$ python3 -q
>>> import numpy as np
>>> np.set_printoptions(precision=2, suppress=True, linewidth=200)
>>> feats = np.load("x.npy")
>>> feats
array([[-3, -3, -3],
       [-3, -6, -6],
       [-3, -6, -9]])
>>> evals, evecs = np.linalg.eig(feats)
>>> np.sort(np.linalg.eigvals(feats.T))
array([-15.15,  -1.93,  -0.92])
>>> evals, evecs = np.linalg.eigh(feats)
>>> x0 = np.array([-2, 2, 1])
>>> print(x0 @ feats @ x0)
-33
>>> np.linalg.eigvalsh(feats[1:, 1:])
array([-13.68,  -1.32])
>>> round(float(x0 @ feats @ x0 / (x0 @ x0)), 2), np.round(evals[0], 2), np.round(evals[-1], 2)
(-3.67, np.float64(-15.15), np.float64(-0.92))
>>> evecs * np.abs(evals) @ evecs.T
array([[3., 3., 3.],
       [3., 6., 6.],
       [3., 6., 9.]])
>>> other = np.array([[-2, 2, -1], [1, 2, 1]])
>>> basis = np.kron(other, feats)
>>> np.linalg.matrix_rank(basis)
np.int64(6)
>>> M = np.load("out0.npy")
>>> M
array([[-1.  ,  1.01,  1.  ],
       [-1.01,  0.98,  0.98],
       [-0.98,  1.  ,  1.01],
       [-0.95,  1.03,  0.99],
       [-1.02,  1.02,  1.01],
       [-0.99,  1.02,  1.01],
       [-1.02,  1.01,  0.98],
       [-2.99, -2.99, -2.02],
       [-2.99, -2.97, -2.03],
       [-3.01, -2.99, -2.  ],
       [-3.01, -2.99, -2.03],
       [-2.97, -3.  , -2.  ],
       [-2.97, -3.01, -2.03],
       [-3.01, -3.  , -1.99],
       [ 1.98,  0.02, -3.02],
       [ 2.03,  0.01, -2.99],
       [ 2.01,  0.01, -3.01],
       [ 2.  ,  0.  , -2.99],
       [ 1.96,  0.  , -2.98],
       [ 1.99, -0.02, -3.  ],
       [ 2.01,  0.  , -2.99]])
>>> other = np.c_[M[:, :1] @ np.array([[-6]]), np.array([0, -2, 1, -1, 1, 2, 1, 3, 2, -3, -3, 2, 2, -1, -3, -1, 0, 1, 3, 3, -2])]
>>> other
array([[  6.  ,   0.  ],
       [  6.06,  -2.  ],
       [  5.88,   1.  ],
       [  5.7 ,  -1.  ],
       [  6.12,   1.  ],
       [  5.94,   2.  ],
       [  6.12,   1.  ],
       [ 17.94,   3.  ],
       [ 17.94,   2.  ],
       [ 18.06,  -3.  ],
       [ 18.06,  -3.  ],
       [ 17.82,   2.  ],
       [ 17.82,   2.  ],
       [ 18.06,  -1.  ],
       [-11.88,  -3.  ],
       [-12.18,  -1.  ],
       [-12.06,   0.  ],
       [-12.  ,   1.  ],
       [-11.76,   3.  ],
       [-11.94,   3.  ],
       [-12.06,  -2.  ]])
>>> np.round(np.linalg.lstsq(M, other[:, 0])[0], 2) + 0
array([-6.,  0.,  0.])
>>> np.linalg.norm(np.linalg.qr(M)[0].T @ other, axis=0) ** 2 / ((other ** 2).sum(axis=0) + 1e-12)
array([1.  , 0.01])
>>> np.round(np.linalg.norm(other - M @ np.linalg.lstsq(M, other)[0], axis=0), 2) + 0
array([0.  , 9.15])
>>> np.linalg.matrix_rank(np.c_[M, other])
np.int64(4)
>>> m1 = np.load("block3.npy")
>>> print(m1)
[[1 3 0]
 [1 1 1]
 [0 0 3]]
>>> evals, evecs = np.linalg.eig(m1)
>>> np.sort(np.linalg.eigvals(np.linalg.inv(m1)))
array([-1.37,  0.33,  0.37])
>>> np.sort(np.linalg.eigvals(m1 @ m1))
array([0.54, 7.46, 9.  ])
>>> K = np.load("w.npy")
>>> K
array([[-2.,  1.,  3.],
       [ 0.,  3., -2.],
       [ 0.,  0., -2.]])
>>> np.prod(np.diag(K)), np.round(np.linalg.det(K), 2)
(np.float64(12.0), np.float64(12.0))
>>> K @ K
array([[  4.,   1., -14.],
       [  0.,   9.,  -2.],
       [  0.,   0.,   4.]])
>>> np.sort(np.linalg.eigvals(K))
array([-2., -2.,  3.])
>>> [int(np.linalg.matrix_rank(np.linalg.matrix_power(K, p))) for p in range(1, 4)]
[3, 3, 3]
>>> arr = np.array([[-5.0, 0.0, 2.0, 0.0],
...     [-4.0, -1.0, 2.0, 0.0],
...     [-4.0, 0.0, 1.0, 0.0],
...     [0.0, 0.0, 0.0, -1.0]])
>>> f, r1 = arr[1], arr[2]
>>> f @ r1
np.float64(18.0)
>>> f @ f
np.float64(21.0)
>>> pr = (f @ r1) / (f @ f) * f
>>> r1 - pr
array([-0.57,  0.86, -0.71,  0.  ])
>>> round((r1 - pr) @ f, 2)
np.float64(0.0)
>>> round(np.linalg.norm(f + r1) ** 2 + np.linalg.norm(f - r1) ** 2, 2)
np.float64(76.0)
>>> np.linalg.matrix_rank(np.outer(f, r1))
np.int64(1)
>>> np.outer(f, r1)
array([[16., -0., -4., -0.],
       [ 4., -0., -1., -0.],
       [-8.,  0.,  2.,  0.],
       [-0.,  0.,  0.,  0.]])
>>> f = np.array([2, 2, 3, 1])
>>> other = arr + np.outer(f, np.eye(4)[2])
>>> np.linalg.matrix_rank(other - arr)
np.int64(1)
>>> np.linalg.matrix_rank(np.linalg.inv(other) - np.linalg.inv(arr), tol=1e-8)
np.int64(1)
>>> F = np.load("arr.npy")
>>> F
array([[1.  , 0.  , 0.  , 0.  ],
       [0.5 , 0.5 , 0.  , 0.  ],
       [0.25, 0.25, 0.25, 0.25],
       [0.33, 0.  , 0.33, 0.33]])
>>> np.round(np.trace(np.linalg.pinv(F) @ F), 2)
np.float64(3.0)
>>> np.unique(F.round(6), axis=0).shape
(4, 4)
>>> print(np.allclose(F[:-1].T @ np.linalg.lstsq(F[:-1].T, F[-1])[0], F[-1]))
True
>>> Uu, sigma, vt = np.linalg.svd(F)
>>> evecs = vt[:(sigma > 1e-8).sum()]
>>> rng = np.random.default_rng(93453)
>>> x0 = F[2] + 4 * F[3] + rng.integers(2) * np.eye(4)[0]
>>> x0
array([2.58, 0.25, 1.58, 1.58])
>>> np.round(evecs.T @ evecs, 2) + 0
array([[1. , 0. , 0. , 0. ],
       [0. , 1. , 0. , 0. ],
       [0. , 0. , 0.5, 0.5],
       [0. , 0. , 0.5, 0.5]])
>>> lab = rng.permutation(4)
>>> lab
array([1, 3, 0, 2])
>>> other = F[lab][:, lab]
>>> np.allclose(other, F)
False
>>> np.round(np.linalg.det(other), 2), round(float(np.linalg.det(F[lab])), 2)
(np.float64(0.0), 0.0)
>>> np.diag(other)
array([0.5 , 0.33, 1.  , 0.25])
>>> other
array([[0.5 , 0.  , 0.5 , 0.  ],
       [0.  , 0.33, 0.33, 0.33],
       [0.  , 0.  , 1.  , 0.  ],
       [0.25, 0.25, 0.25, 0.25]])
>>> f, r1 = F[0], F[1]
>>> f @ f
np.float64(1.0)
>>> f @ r1
np.float64(0.5)
>>> pr = (f @ r1) / (f @ f) * f
>>> np.outer(f, r1)
array([[0.5, 0.5, 0. , 0. ],
       [0. , 0. , 0. , 0. ],
       [0. , 0. , 0. , 0. ],
       [0. , 0. , 0. , 0. ]])
>>> (r1 - pr) @ f
np.float64(0.0)
>>> np.linalg.matrix_rank(np.outer(f, r1))
np.int64(1)
>>> def softmax(z):
...     e = np.exp(z - z.max(axis=-1, keepdims=True))
...     return e / e.sum(axis=-1, keepdims=True)
... 
>>> print(softmax(10 * F[2]))
[0.25 0.25 0.25 0.25]
>>> softmax(F).sum(axis=1)
array([1., 1., 1., 1.])
>>> S = F @ F.T / np.sqrt(4)
>>> softmax(S)
array([[0.31, 0.24, 0.22, 0.23],
       [0.27, 0.27, 0.24, 0.23],
       [0.25, 0.25, 0.25, 0.25],
       [0.26, 0.24, 0.25, 0.26]])
>>> softmax(S)[2] @ F
array([0.52, 0.19, 0.15, 0.15])
>>> X = np.load("dump.npy")
>>> X
array([[-2,  0,  1],
       [ 1, -2,  0],
       [ 0,  1, -2]])
>>> x0 = np.array([-1, -1, 2])
>>> target = X @ x0
>>> beta, lr = np.zeros(3), 1 / np.linalg.norm(X, 2) ** 2
>>> for i in range(300):
...     beta -= lr * X.T @ (X @ beta - target)
...     if i % 50 == 0: print(i, round(np.linalg.norm(X @ beta - target), 2))
... 
0 0.0
50 0.0
100 0.0
150 0.0
200 0.0
250 0.0
>>> np.round(np.linalg.cond(X), 2)
np.float64(2.65)
>>> x0 = np.array([6, 4, 9])
>>> target = X @ x0
>>> target
array([ -3,  -2, -14])
>>> np.linalg.solve(X, X[:, 1])
array([-0.,  1., -0.])
>>> print(np.linalg.solve(X, 4 * target))
[24. 16. 36.]
>>> x0 = np.array([0, -3, -3])
>>> (X @ x0).argmax()
np.int64(1)
>>> np.sign((X @ x0).round(6))
array([-1,  1,  1])
>>> X @ x0
array([-3,  6,  3])
>>> X * x0
array([[ 0,  0, -3],
       [ 0,  6,  0],
       [ 0, -3,  6]])
>>> (X * x0).sum(axis=1)
array([-3,  6,  3])
>>> np.einsum("ij,j->i", X, x0)
array([-3,  6,  3])
>>> data = np.array([[0, 0, 0, 0], [-2, 2, 0, 3], [0, 0, 0, 0]])
>>> x0 = np.array([-2, -7, -2, -6])
>>> (data @ x0).argmax()
np.int64(0)
>>> data @ (2 * x0)
array([  0, -56,   0])
>>> print(data @ np.ones(4))
[0. 3. 0.]
>>> np.sign((data @ x0).round(6))
array([ 0, -1,  0])
>>> (data * x0).sum(axis=1)
array([  0, -28,   0])
>>> print(data @ np.eye(4)[2])
[0. 0. 0.]
>>> np.linalg.norm(data @ x0) <= np.linalg.norm(data, 2) * np.linalg.norm(x0) + 1e-9
np.True_
>>> print(data * x0)
[[  0   0   0   0]
 [  4 -14   0 -18]
 [  0   0   0   0]]
>>> np.linalg.matrix_rank(data, rtol=0.1)
np.int64(1)
>>> print(np.argsort(-np.linalg.norm(data, axis=0).round(6), kind="stable")[:3])
[3 0 1]
>>> Uu, sigma, vt = np.linalg.svd(data)
>>> np.argmax(sigma[:-1] / (sigma[1:] + 1e-6)) + 1
np.int64(1)
>>> sigma
array([ 4.12,  0.  , -0.  ])
>>> other = Uu[:, :1] @ np.diag(sigma[:1]) @ vt[:1]
>>> round(float(np.abs(data - other).max()), 2)
0.0
>>> print(np.linalg.matrix_rank(other))
1
>>> round(float(np.linalg.norm(data - other, 2)), 2), sigma[1]
(0.0, np.float64(0.0))
>>> other
array([[ 0.,  0.,  0.,  0.],
       [-2.,  2.,  0.,  3.],
       [ 0.,  0.,  0.,  0.]])
>>> evals, evecs = np.linalg.eig(K)
>>> np.prod(evals)
np.float64(12.0)
>>> evals
array([-2.,  3., -2.])
>>> rank = np.linalg.matrix_rank(data)
>>> rank
np.int64(1)
>>> N = np.linalg.svd(data)[2][rank:].T
>>> N @ N.T
array([[ 0.76,  0.24,  0.  ,  0.35],
       [ 0.24,  0.76,  0.  , -0.35],
       [ 0.  ,  0.  ,  1.  ,  0.  ],
       [ 0.35, -0.35,  0.  ,  0.47]])
>>> [int(np.linalg.matrix_rank(data[:, :j + 1])) for j in range(4)]
[1, 1, 1, 1]
>>> [int(np.linalg.matrix_rank(data[:i])) for i in range(1, len(data) + 1)]
[0, 1, 1]
>>> print([int(np.linalg.matrix_rank(np.delete(data, i, axis=0))) for i in range(3)])
[1, 0, 1]
>>> print(np.allclose(data @ N, 0))
True
>>> np.linalg.matrix_rank(data.T @ data), np.linalg.matrix_rank(data @ data.T)
(np.int64(1), np.int64(1))
>>> np.round(data @ N, 2) + 0
array([[0., 0., 0.],
       [0., 0., 0.],
       [0., 0., 0.]])
